% python3 -q
>>> import numpy as np
>>> from numpy import linalg as LA
>>> np.set_printoptions(precision=2, suppress=True, linewidth=100, sign=" ")
>>> tidy = lambda a: np.round(a, 2) + 0
>>> F = np.load("case6.npy")
>>> F
array([[-2, -1,  1,  1,  2,  1, -2],
       [ 0,  0,  1,  0,  2,  2, -1],
       [ 0,  0,  2,  2,  1,  1, -2],
       [ 0,  0,  0,  0, -1, -2,  2],
       [ 0,  0,  0,  0,  0,  1, -1],
       [ 0,  0,  0,  0,  0,  2,  1],
       [ 0,  0,  0,  0,  0,  0, -1]])
>>> np.allclose(F[:-1].T @ LA.lstsq(F[:-1].T, F[-1])[0], F[-1])
True
>>> np.abs(np.diag(LA.qr(F)[1])) > 1e-9
array([ True, False,  True, False, False,  True,  True])
>>> X = np.array([[-4, 6, 4, 4, -2],
...     [4, -6, -4, -4, 2],
...     [-4, 6, 4, 4, -2],
...     [4, -6, -4, -4, 2],
...     [2, -3, -2, -2, 1],
...     [-4, 6, 4, 4, -2],
...     [-2, 3, 2, 2, -1],
...     [4, -6, -4, -4, 2]])
>>> r = LA.matrix_rank(X)
>>> r
np.int64(1)
>>> null = LA.svd(X)[2][r:].T
>>> null.shape
(5, 4)
>>> [int(LA.matrix_rank(np.delete(X, i, axis=0))) for i in range(8)]
[1, 1, 1, 1, 1, 1, 1, 1]
>>> print(tidy(null @ null.T))
[[ 0.82  0.27  0.18  0.18 -0.09]
 [ 0.27  0.59 -0.27 -0.27  0.14]
 [ 0.18 -0.27  0.82 -0.18  0.09]
 [ 0.18 -0.27 -0.18  0.82  0.09]
 [-0.09  0.14  0.09  0.09  0.95]]
>>> left, s, Vt = LA.svd(X)
>>> tidy(s)
array([ 23.92,   0.  ,   0.  ,   0.  ,   0.  ])
>>> np.argmax(s[:-1] / (s[1:] + 1e-6)) + 1
np.int64(1)
>>> M2 = left[:, :1] @ np.diag(s[:1]) @ Vt[:1]
>>> tidy(np.abs(X - M2).max())
np.float64(0.0)
>>> LA.matrix_rank(X, rtol=0.05)
np.int64(1)
